% python3 -q
>>> import numpy as np
>>> from numpy import linalg as LA
>>> np.set_printoptions(suppress=True, linewidth=120)
>>> def tidy(a):
...     return np.round(a, 1) + 0
... 
>>> mat = np.array([[-3, -3, 3, -3, -2, -1, 0],
...     [-3, -3, -3, 3, -3, -2, -1],
...     [3, -3, -3, -3, 3, -3, -2],
...     [-3, 3, -3, -3, -3, 3, -3],
...     [-2, -3, 3, -3, -3, -3, 3],
...     [-1, -2, -3, 3, -3, -3, -3],
...     [0, -1, -2, -3, 3, -3, -3]])
>>> # equal to its transpose
>>> rng = np.random.default_rng(134)
>>> other = mat + rng.integers(-2, 3, (7, 4)) @ rng.integers(-2, 3, (4, 7))
>>> other
array([[-3, -6,  1, -9,  0, -6, -4],
       [-3, -1, -5,  2, -2, -2, -3],
       [ 2,  1,  2, -6,  4, -5, -5],
       [-5, -2, -7, -4,  1, -2,  0],
       [ 0,  0,  3,  2, -7,  4,  4],
       [-1, -8, -7,  6, -3, -3,  2],
       [-1, -2,  3,  4,  1,  0,  5]])
>>> other - mat
array([[ 0, -3, -2, -6,  2, -5, -4],
       [ 0,  2, -2, -1,  1,  0, -2],
       [-1,  4,  5, -3,  1, -2, -3],
       [-2, -5, -4, -1,  4, -5,  3],
       [ 2,  3,  0,  5, -4,  7,  1],
       [ 0, -6, -4,  3,  0,  0,  5],
       [-1, -1,  5,  7, -2,  3,  8]])
>>> tidy(LA.svd(other - mat, compute_uv=False))
array([18.1, 14.3,  8.2,  3.3,  0. ,  0. ,  0. ])
>>> E = np.load("out11.npy")
>>> E
array([[ -1.3,  -0.8,   0.1,  -0.2,  -0.5,  -0.7,   0.1,  -0.8,  -0.8,  -1. ,   0. ],
       [ -0.6,   0.1,  -0.3,   0.1,  -0.6,  -0.4,  -0.8,  -1. ,  -1.3,  -0.9,  -0.1],
       [  7.8,   3. ,   0.3,  -0.1,   3.3,   8.5,   2.5,   6.4,   6.7,   8.2,   0. ],
       [ -0.6,  -0.6,  -0.4,   0.1,  -0.2,  -0.5,  -0.2,  -0.5,  -0.9,  -1.1,   0.1],
       [ -4.8,  -1.2,  -0.2,   0.2,  -1.5,  -4. ,  -1.1,  -3.4,  -3.8,  -4.3,   0.2],
       [  9.3,   4.1,   0. ,   0.1,   3.3,   9.7,   2. ,   7.3,   7.6,   9.4,  -0.3],
       [  6.7,   2.5,   0.2,   0. ,   2.6,   6.9,   1.5,   5.8,   5.2,   6.5,   0.1],
       [  9.2,   4. ,  -0.1,  -0.2,   4.1,   8.6,   1.9,   7. ,   7.1,   9.5,  -0.1],
       [  3.1,   1.4,   0.2,   0.3,   1. ,   2.9,   0.3,   2.6,   2.7,   2.8,   0.4],
       [ -4. ,  -2. ,   0.1,   0.2,  -1. ,  -3.6,  -0.7,  -3.1,  -3. ,  -3.6,   0.5],
       [ -4.6,  -2.1,   0. ,   0.2,  -2.3,  -4.4,  -0.4,  -3.7,  -3.8,  -4.8,   0.2],
       [  0.3,   0.3,  -0.6,  -0.1,  -0.3,  -0.3,   0.2,   0.2,   0.2,   1. ,   0.4],
       [ -4.3,  -1.9,  -0.1,   0.1,  -1.8,  -4.8,  -0.6,  -3.5,  -3.7,  -4.6,  -0.3],
       [-13.3,  -4.6,   0.1,   0.2,  -5.6, -13.2,  -2.5, -10.5, -10.4, -13.5,  -0.3],
       [ -1.5,  -0.7,   0.2,   0.1,  -0.6,  -1.1,  -0.2,  -0.5,  -0.2,  -1.4,   0.2],
       [  2.9,   1.2,   0. ,   0.1,   1.5,   2.9,   0.1,   2.6,   2.2,   3.2,   0.2],
       [  4.1,   1.5,   0. ,  -0.3,   1.9,   3.8,   0.6,   3.4,   3.1,   4.3,   0.4],
       [ -1.2,  -0.1,  -0.1,  -0.2,  -0.9,  -1.1,  -0.2,  -1.5,  -0.7,  -0.7,  -0.3]])
>>> hat = E @ LA.solve(E.T @ E, E.T)
>>> tidy(hat @ E[:, 3])
array([-0.2,  0.1, -0.1,  0.1,  0.2,  0.1,  0. , -0.2,  0.3,  0.2,  0.2, -0.1,  0.1,  0.2,  0.1,  0.1, -0.3, -0.2])
>>> tidy(LA.eigvalsh(hat))
array([0., 0., 0., 0., 0., 0., 0., 1., 1., 1., 1., 1., 1., 1., 1., 1., 1., 1.])
>>> tidy(np.trace(hat))
np.float64(11.0)
>>> tidy(np.diag(hat))
array([0.4, 0.6, 0.6, 0.7, 0.8, 0.6, 0.5, 0.6, 0.7, 0.7, 0.6, 0.9, 0.5, 0.7, 0.6, 0.5, 0.5, 0.5])
>>> tidy(LA.norm(E) ** 2 / LA.norm(E, 2) ** 2)
np.float64(1.0)
>>> tidy(LA.norm(E, 2))
np.float64(51.6)
>>> tidy(LA.norm(E, 1)), tidy(LA.norm(E, np.inf))
(np.float64(80.8), np.float64(74.2))
>>> tidy(LA.norm(E, "nuc"))
np.float64(62.5)
>>> tidy(LA.norm(E, axis=0))
array([23.9,  9.5,  1. ,  0.7,  9.9, 23.8,  5.1, 19.1, 19.1, 24.3,  1.1])
>>> tidy(E[11] @ E[1])
np.float64(-1.2)
>>> w, evecs = LA.eigh(mat)
>>> x = np.array([-1, 2, -1, 1, 0, 1, 0])
>>> tidy(LA.eigvalsh(mat[1:, 1:]))
array([-10.1,  -8.6,  -6. ,  -2. ,   0.1,   8.5])
>>> np.abs(mat).sum(axis=1).max(), tidy(np.abs(w).max())
(np.int64(21), np.float64(10.2))
>>> tidy(evecs * np.maximum(w, 0) @ evecs.T)
array([[ 1.1, -1.2,  1.3, -1.3,  0.8, -0.6,  0.2],
       [-1.2,  1.4, -1.6,  1.7, -1.2,  0.9, -0.6],
       [ 1.3, -1.6,  1.8, -2. ,  1.4, -1.2,  0.8],
       [-1.3,  1.7, -2. ,  2.4, -2. ,  1.7, -1.3],
       [ 0.8, -1.2,  1.4, -2. ,  1.8, -1.6,  1.3],
       [-0.6,  0.9, -1.2,  1.7, -1.6,  1.4, -1.2],
       [ 0.2, -0.6,  0.8, -1.3,  1.3, -1.2,  1.1]])
>>> (np.sign(evecs[:, -1].round(6)) == np.sign(evecs[0, -1].round(6))).astype(int)
array([1, 0, 1, 0, 1, 0, 1])
>>> x @ mat @ x
np.int64(36)
>>> def softmax(z):
...     e = np.exp(z - z.max(axis=-1, keepdims=True))
...     return e / e.sum(axis=-1, keepdims=True)
... 
>>> tidy(softmax(10 * E[14]))
array([0. , 0. , 0.4, 0.2, 0. , 0. , 0. , 0. , 0. , 0. , 0.4])
>>> tidy(softmax(E[14]))
array([0. , 0.1, 0.2, 0.1, 0.1, 0. , 0.1, 0.1, 0.1, 0. , 0.2])
>>> tidy(softmax(E).sum(axis=1))
array([1., 1., 1., 1., 1., 1., 1., 1., 1., 1., 1., 1., 1., 1., 1., 1., 1., 1.])
>>> scores = E @ E.T / np.sqrt(11)
>>> softmax(scores).round(6).argmax(axis=1)
array([13, 13,  5, 13, 13,  5,  5,  5,  5, 13, 13,  7, 13, 13, 13,  5,  5, 13])
>>> tidy(softmax(scores)[14] @ E)
array([-13.3,  -4.6,   0.1,   0.2,  -5.6, -13.2,  -2.5, -10.5, -10.4, -13.5,  -0.3])
>>> other = mat / LA.norm(mat, axis=1, keepdims=True)
>>> gram = other @ other.T
>>> tidy(LA.norm(other, axis=1))
array([1., 1., 1., 1., 1., 1., 1.])
>>> np.degrees(np.arccos(np.clip(gram[5, 0], -1, 1)))
np.float64(90.0)
>>> X = np.loadtxt("dump.csv", delimiter=",")
>>> tidy(X)
array([[-0.4,  0.2,  0. , -0.1,  0.5,  0.1, -0.7, -0.3],
       [ 0.1, -0.2, -0.1, -0.7,  0. , -0.2,  0.2, -0.6],
       [-0.3,  0.4, -0.2,  0.5, -0.2, -0.4,  0.2, -0.5],
       [-0.1,  0.4,  0.5, -0.4, -0.1, -0.6, -0.1,  0.3],
       [-0.7, -0.2, -0.5, -0.2, -0.2,  0. ,  0. ,  0.4],
       [-0.3,  0. ,  0.1,  0. ,  0.7,  0. ,  0.6,  0.1],
       [-0.2, -0.7,  0.4,  0.3,  0. , -0.4, -0.2, -0.1],
       [ 0.4, -0.1, -0.5,  0.1,  0.4, -0.5, -0.2,  0.3]])
>>> # columns are unit length and at right angles
>>> other = X / np.sqrt((X ** 2).mean(axis=1, keepdims=True))
>>> tidy(LA.norm(other, axis=1))
array([2.8, 2.8, 2.8, 2.8, 2.8, 2.8, 2.8, 2.8])
>>> LA.matrix_rank(X - X.mean(axis=1, keepdims=True))
np.int64(7)
